In [1]: import numpy as np

In [2]: np.set_printoptions(precision=2, suppress=True, linewidth=100, legacy="1.25")

In [3]: m1 = np.array([[-5.91, 4.2, 1.77, -1.47],
   ...:     [-2.63, 2.16, 0.95, -0.78],
   ...:     [5.83, -4.17, -2.26, 2.35],
   ...:     [0.19, -0.25, 0.24, -0.3]])

In [4]: w1 = np.array([[-2, -2, 0, -2, 1, 1],
   ...:     [1, 0, -2, 0, -2, 0],
   ...:     [1, -1, 0, 2, 2, -1],
   ...:     [0, -2, 0, -1, 2, -1]])

In [5]: coef = np.array([7, 3, 2, 4, 1, 3])

In [6]: H = np.maximum(m1 @ w1 + coef, 0)

In [7]: print((H > 0).astype(int))
[[1 1 0 1 0 0]
 [1 1 0 1 0 1]
 [0 0 1 0 1 1]
 [1 1 1 1 1 1]]

In [8]: print((H > 0).mean(axis=0))
[0.75 0.75 0.5  0.75 0.5  0.75]

In [9]: print(np.linalg.matrix_rank(H))
4

In [10]: C = np.array([[-3, 2], [-3, -2], [-2, 3], [-3, -3], [-1, -2], [1, 1]])

In [11]: print((H @ C).round(6).argmax(axis=1))
[1 1 1 1]

In [12]: print(H @ C)
[[-184.83  -44.89]
 [-108.34  -22.62]
 [ -27.29    9.06]
 [ -45.29    1.67]]

In [13]: print(w1 @ C)
[[18  5]
 [ 3  0]
 [-9 -7]
 [ 6  2]]

In [14]: th = np.radians(180)

In [15]: Rm = np.eye(4)

In [16]: Rm[0, 0] = Rm[1, 1] = np.cos(th)

In [17]: Rm[0, 1], Rm[1, 0] = -np.sin(th), np.sin(th)

In [18]: print(Rm.round(2) + 0)
[[-1.  0.  0.  0.]
 [ 0. -1.  0.  0.]
 [ 0.  0.  1.  0.]
 [ 0.  0.  0.  1.]]

In [19]: other = m1 @ Rm.T

In [20]: print(np.linalg.svd(m1, compute_uv=False), np.linalg.svd(other, compute_uv=False))
[11.51  0.84  0.23  0.09] [11.51  0.84  0.23  0.09]

In [21]: print(np.abs(other - m1).max(axis=0))
[11.82  8.4   0.    0.  ]

In [22]: print(np.allclose(m1 @ m1.T, other @ other.T))
True

In [23]: print(np.allclose(np.linalg.norm(m1, axis=1), np.linalg.norm(other, axis=1)))
True

In [24]: proj = np.triu(np.array([[1, 3, -3, 2], [-1, 3, 0, -3], [-1, -2, 1, 1], [-1, -3, 2, 2]]), 1) + np.eye(4)

In [25]: other = proj @ m1 @ np.linalg.inv(proj)

In [26]: print(np.linalg.matrix_rank(other))
4

In [27]: print(np.round(np.trace(other), 2), np.trace(m1))
-6.31 -6.31
